% python3 -q
>>> import numpy as np
>>> import numpy.linalg as la
>>> np.set_printoptions(precision=3, suppress=True, linewidth=100)
>>> K = np.load("data.npy")
>>> K
array([[ 2,  0,  1, -2, -2, -1,  2],
       [ 6,  0,  3, -6, -6, -3,  6],
       [-6,  0, -3,  6,  6,  3, -6],
       [ 0,  0,  0,  0,  0,  0,  0],
       [ 6,  0,  3, -6, -6, -3,  6],
       [ 6,  0,  3, -6, -6, -3,  6],
       [ 4,  0,  2, -4, -4, -2,  4],
       [ 6,  0,  3, -6, -6, -3,  6],
       [ 4,  0,  2, -4, -4, -2,  4]])
>>> left, sv, vt = la.svd(K)
>>> sv.round(3) + 0
array([31.177,  0.   ,  0.   ,  0.   ,  0.   ,  0.   ,  0.   ])
>>> A2 = left[:, :1] @ np.diag(sv[:1]) @ vt[:1]
>>> la.matrix_rank(K, rtol=0.05)
np.int64(1)
>>> print(A2)
[[ 2.  0.  1. -2. -2. -1.  2.]
 [ 6.  0.  3. -6. -6. -3.  6.]
 [-6.  0. -3.  6.  6.  3. -6.]
 [ 0.  0.  0.  0.  0.  0.  0.]
 [ 6.  0.  3. -6. -6. -3.  6.]
 [ 6.  0.  3. -6. -6. -3.  6.]
 [ 4.  0.  2. -4. -4. -2.  4.]
 [ 6.  0.  3. -6. -6. -3.  6.]
 [ 4.  0.  2. -4. -4. -2.  4.]]
>>> round(np.abs(K - A2).max(), 3)
np.float64(0.0)
>>> print(la.matrix_rank(A2))
1
>>> left, sv, vt = la.svd(K)
>>> V = vt[:(sv > 1e-8).sum()]
>>> rng = np.random.default_rng(810488)
>>> x0 = K[5] + 4 * K[0] + rng.integers(2) * np.eye(7)[6]
>>> x0
array([ 14.,   0.,   7., -14., -14.,  -7.,  14.])
>>> np.diag(V.T @ V)
array([0.222, 0.   , 0.056, 0.222, 0.222, 0.056, 0.222])
>>> np.allclose(V.T @ V @ x0, x0)
True
>>> np.round(la.norm(x0 - V.T @ V @ x0), 3)
np.float64(0.0)
>>> r = la.matrix_rank(K)
>>> r
np.int64(1)
>>> N = la.svd(K)[2][r:].T
>>> N.shape
(7, 6)
>>> [int(la.matrix_rank(K[:i])) for i in range(1, len(K) + 1)]
[1, 1, 1, 1, 1, 1, 1, 1, 1]
>>> la.matrix_rank(K.T @ K), la.matrix_rank(K @ K.T)
(np.int64(1), np.int64(1))
>>> [int(la.matrix_rank(K[:, :j + 1])) for j in range(7)]
[1, 1, 1, 1, 1, 1, 1]
>>> [int(la.matrix_rank(np.delete(K, i, axis=0))) for i in range(9)]
[1, 1, 1, 1, 1, 1, 1, 1, 1]
>>> def softmax(z):
...     e = np.exp(z - z.max(axis=-1, keepdims=True))
...     return e / e.sum(axis=-1, keepdims=True)
... 
>>> print(softmax(K[3]))
[0.143 0.143 0.143 0.143 0.143 0.143 0.143]
>>> softmax(K[3] + -1)
array([0.143, 0.143, 0.143, 0.143, 0.143, 0.143, 0.143])
>>> print(softmax(10 * K[3]))
[0.143 0.143 0.143 0.143 0.143 0.143 0.143]
>>> S = K @ K.T / np.sqrt(7)
>>> softmax(S)[3] @ K
array([ 3.111,  0.   ,  1.556, -3.111, -3.111, -1.556,  3.111])
>>> softmax(S).round(6).argmax(axis=1)
array([1, 1, 2, 0, 1, 1, 1, 1, 1])
>>> J = np.loadtxt("a.csv", delimiter=",")
>>> J
array([[-0.4,  0. , -2.4, -0.5, -0.1, -0.1, -0.4, -0.1, -0.3],
       [-0.5,  0.2, -1.2, -2.2, -0.1, -1.6,  0.3,  1.6, -0.6],
       [ 0. ,  0.2,  0.3,  0.8,  0.8, -0.5, -1.9,  1.5,  0.5],
       [-1.1,  1.3, -0.2,  0.2,  0.1, -1.5,  0. ,  0.3, -0.3],
       [ 0.2, -1.1,  0.9, -0.4, -1.3,  1.2, -0.3,  0. , -1.2],
       [ 1.3, -1.4,  0. , -0.2, -1.1,  0.9, -0.7, -0.4, -1. ],
       [ 0.6, -0.5, -0.6,  1.1,  0.1, -1.2, -0.9, -1.4,  0.4]])
>>> ang = np.radians(15)
>>> R = np.eye(9)
>>> R[8, 8] = R[7, 7] = np.cos(ang)
>>> R[8, 7], R[7, 8] = -np.sin(ang), np.sin(ang)
>>> print(R)
[[ 1.     0.     0.     0.     0.     0.     0.     0.     0.   ]
 [ 0.     1.     0.     0.     0.     0.     0.     0.     0.   ]
 [ 0.     0.     1.     0.     0.     0.     0.     0.     0.   ]
 [ 0.     0.     0.     1.     0.     0.     0.     0.     0.   ]
 [ 0.     0.     0.     0.     1.     0.     0.     0.     0.   ]
 [ 0.     0.     0.     0.     0.     1.     0.     0.     0.   ]
 [ 0.     0.     0.     0.     0.     0.     1.     0.     0.   ]
 [ 0.     0.     0.     0.     0.     0.     0.     0.966  0.259]
 [ 0.     0.     0.     0.     0.     0.     0.    -0.259  0.966]]
>>> A2 = J @ R.T
>>> round(float(la.det(R)), 3), np.round(np.trace(R), 3)
(1.0, np.float64(8.932))
>>> np.allclose(la.norm(J, axis=1), la.norm(A2, axis=1))
True
